% ipython --no-banner

In [1]: import numpy as np

In [2]: import numpy.linalg as la

In [3]: np.set_printoptions(precision=2, suppress=True, linewidth=100, legacy="1.25")

In [4]: def rnd(a):
   ...:     return np.round(a, 2) + 0
   ...: 

In [5]: K = np.loadtxt("mat.csv", delimiter=",")

In [6]: print(K)
[[-13. -10.  -5. -12.]
 [  0.   1.   1.   0.]
 [ -2.  -2.   2.  -2.]
 [ 16.  12.   4.  15.]]

In [7]: rng = np.random.default_rng(6077)

In [8]: labels = rng.permutation(4)

In [9]: print(labels)
[3 1 0 2]

In [10]: Y = K[labels][:, labels]

In [11]: print(np.allclose(Y, K))
False

In [12]: print(rnd(np.sort(np.abs(la.eigvals(Y)))))
[1. 1. 2. 3.]

In [13]: print(np.diag(Y))
[ 15.   1. -13.   2.]

In [14]: print(rnd(la.det(Y)), rnd(la.det(K[labels])))
-6.0 -6.0

In [15]: print(rnd(np.sort(np.abs(la.eigvals(K)))))
[1. 1. 2. 3.]

In [16]: K.inv()
Traceback (most recent call last):
  Cell In[16], line 1
    K.inv()
AttributeError: 'numpy.ndarray' object has no attribute 'inv'


In [17]: print(rnd(la.det(K)))
-6.0

In [18]: E = np.arange(15).reshape(5, 3) + -2

In [19]: print(E)
[[-2 -1  0]
 [ 1  2  3]
 [ 4  5  6]
 [ 7  8  9]
 [10 11 12]]

In [20]: Y = np.array([[0, 1], [-2, -1]])

In [21]: C = np.kron(Y, E)

In [22]: print(la.matrix_rank(C))
4

In [23]: left, sigma, vt = la.svd(E)

In [24]: print(rnd(sigma))
[25.51  2.04  0.  ]

In [25]: Y = left[:, :2] @ np.diag(sigma[:2]) @ vt[:2]

In [26]: print(rnd(Y))
[[-2. -1.  0.]
 [ 1.  2.  3.]
 [ 4.  5.  6.]
 [ 7.  8.  9.]
 [10. 11. 12.]]

In [27]: print(rnd(np.trace(la.pinv(E) @ E)))
2.0

In [28]: print(np.allclose(E[:-1].T @ la.lstsq(E[:-1].T, E[-1])[0], E[-1]))
True

In [29]: print(np.unique(E.round(6), axis=0).shape)
(5, 3)
